$ python -q
>>> import numpy as np
>>> from numpy import linalg as LA
>>> np.set_printoptions(suppress=True, linewidth=120)
>>> M = np.load("arr.npy")
>>> M
array([[2, 0, 0, 0, 0, 0, 0, 0, 0, 0, 0, 0, 0, 0],
       [0, 0, 0, 0, 0, 0, 0, 0, 0, 0, 0, 0, 0, 0],
       [2, 2, 2, 0, 0, 0, 0, 0, 0, 0, 0, 0, 0, 0],
       [2, 5, 5, 4, 0, 0, 0, 0, 0, 0, 0, 0, 0, 0],
       [5, 4, 2, 3, 5, 0, 0, 0, 0, 0, 0, 0, 0, 0],
       [1, 1, 3, 5, 0, 4, 0, 0, 0, 0, 0, 0, 0, 0],
       [4, 3, 5, 1, 3, 4, 2, 0, 0, 0, 0, 0, 0, 0],
       [2, 2, 0, 4, 5, 4, 0, 4, 0, 0, 0, 0, 0, 0],
       [0, 4, 3, 4, 0, 4, 1, 3, 5, 0, 0, 0, 0, 0],
       [4, 3, 3, 0, 1, 1, 4, 0, 0, 0, 0, 0, 0, 0],
       [2, 5, 3, 2, 1, 0, 5, 2, 0, 0, 5, 0, 0, 0],
       [2, 5, 1, 0, 3, 0, 4, 0, 1, 4, 5, 1, 0, 0],
       [1, 4, 5, 2, 3, 4, 1, 5, 0, 2, 3, 0, 4, 0],
       [3, 0, 1, 3, 1, 5, 1, 1, 5, 2, 3, 1, 5, 2]])
>>> np.round(LA.norm(M, 1), 1), np.round(LA.norm(M, np.inf), 1)
(np.float64(38.0), np.float64(34.0))
>>> round(float(LA.norm(M[13], 1)), 1), round(LA.norm(M[13], np.inf), 1)
(33.0, np.float64(5.0))
>>> round(float(LA.norm(M) ** 2 / LA.norm(M, 2) ** 2), 1)
1.7
>>> M[13] @ M[10]
np.int64(38)
>>> np.round(LA.norm(M[13] - M[10]), 1)
np.float64(11.7)
>>> np.round(LA.norm(M, axis=0), 1)
array([ 9.6, 12.2, 11. , 10. ,  8.9, 10.3,  8. ,  7.4,  7.1,  4.9,  8.2,  1.4,  6.4,  2. ])
>>> m1 = np.load("m.npy")
>>> m1
array([[-2.3, -0.3, -1.6, -0.2,  0.4],
       [ 0.7, -0.2, -2.8, -0.5,  0. ],
       [ 0.1, -0.2,  0.3,  0.2,  0.1],
       [ 0.1,  0. ,  0.2,  0.6, -1.8],
       [ 0.2, -1.4,  1. ,  0.9,  0. ],
       [-1.6,  0.7,  0.6,  0.7,  0. ],
       [-0.4, -1.6,  0.8, -0.8, -1.2],
       [-1.9, -0.3,  0.1, -2. , -2.1],
       [-1.8,  0.3,  0. ,  0.1, -0.6],
       [-0.1, -1.5,  0.9,  1.1,  0.8],
       [ 0. ,  1.1,  0.9,  0.6,  0.1],
       [-1.1, -0.1,  0.8,  0.1,  0.6],
       [-0.1,  0. , -0.5,  1.3, -2.3],
       [ 0.4,  0.9,  0.5, -0.5, -0.1],
       [-0.5,  0.2, -0.3,  0.3,  0. ],
       [ 0.2, -0.4, -0.1,  0.8, -0.4],
       [-0.6,  1.7, -0.9, -1. , -0.8],
       [ 0.1,  1. ,  0.6, -0.5, -0.9],
       [-0.1,  1.3, -0.2,  2. , -0.5],
       [ 0.5, -0.7,  0. , -1. ,  0.7],
       [-0.2,  0.6, -1.2,  0.6, -1.1],
       [-1.3,  0.6,  1.1,  0. , -0.4],
       [ 1.1,  1.9,  1.1,  1.1, -1.3],
       [-1.3,  0.1,  1.6,  0.4, -1.5],
       [ 1. ,  1.2,  0.3,  0.8,  1.7],
       [ 1.3, -0.1,  1.1,  0.6, -0.9],
       [-0.2, -0.5, -0.5, -0.9, -2. ],
       [ 1. , -1.4, -1.4,  0. ,  1.2],
       [ 0.1,  0.7,  2.4,  0.3, -0.7],
       [ 0. , -1.3, -1.7,  0.4,  1.4],
       [ 0.7, -0.8,  0.8,  1.3,  1. ],
       [-0.3, -1.3, -0.5, -0.7, -0.1],
       [ 1.2,  2.5, -0.8, -1.4, -0.2],
       [-0.8, -1.3,  0.1, -1.7, -2. ],
       [-0.5,  0. , -0.1,  1.2,  0.9],
       [ 0.7, -1.1, -0.8,  1.3, -0.1],
       [-2.7, -0.3, -0.3, -1.8,  2.1],
       [ 1.2,  0.8, -0.9, -0.3, -0.1]])
>>> Ac = m1 - m1.mean(axis=0)
>>> U, sig, VT = LA.svd(Ac, full_matrices=False)
>>> sig.round(1)
array([7.2, 7.1, 6.1, 5.6, 4.5])
>>> np.abs(VT[0]).argmax()
np.int64(2)
>>> np.abs(U[:, 0]).argmax()
np.int64(36)
>>> LA.matrix_rank(Ac)
np.int64(5)
>>> round((sig ** 2).sum() ** 2 / (sig ** 4).sum(), 1)
np.float64(4.6)
>>> W0 = np.loadtxt("data.csv", delimiter=",")
>>> W0.round(1) + 0
array([[ 0.6, -0.3,  0. , -0.1, -0.2, -0.1,  0.1,  0.2,  0.1,  0.1, -0.1,  0. , -0.1, -0.1, -0.1],
       [-0.3,  0.1,  0. ,  0.1,  0.1,  0.1,  0. , -0.1, -0.1, -0.1,  0. ,  0. ,  0.1,  0. ,  0.1],
       [ 0. ,  0. ,  0. ,  0. ,  0. ,  0. ,  0. ,  0. ,  0. ,  0. ,  0. ,  0. ,  0. ,  0. ,  0. ],
       [-0.1,  0.1,  0. ,  0.2,  0. ,  0. ,  0. ,  0. , -0.1,  0. ,  0. ,  0. ,  0.2,  0.2, -0.2],
       [-0.2,  0.1,  0. ,  0. ,  0.2,  0. , -0.1, -0.2,  0.1,  0. ,  0.1,  0.1, -0.1,  0. ,  0.1],
       [-0.1,  0.1,  0. ,  0. ,  0. ,  0.1,  0. ,  0. , -0.1,  0. , -0.1, -0.1,  0. , -0.1,  0.2],
       [ 0.1,  0. ,  0. ,  0. , -0.1,  0. ,  0.1,  0.1, -0.1,  0. , -0.1,  0. ,  0. , -0.1,  0. ],
       [ 0.2, -0.1,  0. ,  0. , -0.2,  0. ,  0.1,  0.2, -0.2,  0. , -0.1, -0.1,  0.1, -0.1,  0. ],
       [ 0.1, -0.1,  0. , -0.1,  0.1, -0.1, -0.1, -0.2,  0.4,  0.1,  0.1,  0.2, -0.2,  0.1,  0. ],
       [ 0.1, -0.1,  0. ,  0. ,  0. ,  0. ,  0. ,  0. ,  0.1,  0. ,  0. ,  0. ,  0. ,  0. ,  0. ],
       [-0.1,  0. ,  0. ,  0. ,  0.1, -0.1, -0.1, -0.1,  0.1,  0. ,  0.1,  0.1, -0.1,  0.1,  0. ],
       [ 0. ,  0. ,  0. ,  0. ,  0.1, -0.1,  0. , -0.1,  0.2,  0. ,  0.1,  0.1, -0.1,  0.1,  0. ],
       [-0.1,  0.1,  0. ,  0.2, -0.1,  0. ,  0. ,  0.1, -0.2,  0. , -0.1, -0.1,  0.2,  0.1, -0.1],
       [-0.1,  0. ,  0. ,  0.2,  0. , -0.1, -0.1, -0.1,  0.1,  0. ,  0.1,  0.1,  0.1,  0.3, -0.3],
       [-0.1,  0.1,  0. , -0.2,  0.1,  0.2,  0. ,  0. ,  0. ,  0. ,  0. ,  0. , -0.1, -0.3,  0.4]])
>>> gram = W0.T @ W0
>>> np.allclose(gram, gram.T)
True
>>> np.round(LA.svd(W0, compute_uv=False) ** 2, 1) + 0
array([1., 1., 1., 0., 0., 0., 0., 0., 0., 0., 0., 0., 0., 0., 0.])
>>> LA.matrix_rank(gram)
np.int64(3)
>>> np.round(np.diag(gram), 1) + 0
array([0.6, 0.1, 0. , 0.2, 0.2, 0.1, 0.1, 0.2, 0.4, 0. , 0.1, 0.1, 0.2, 0.3, 0.4])
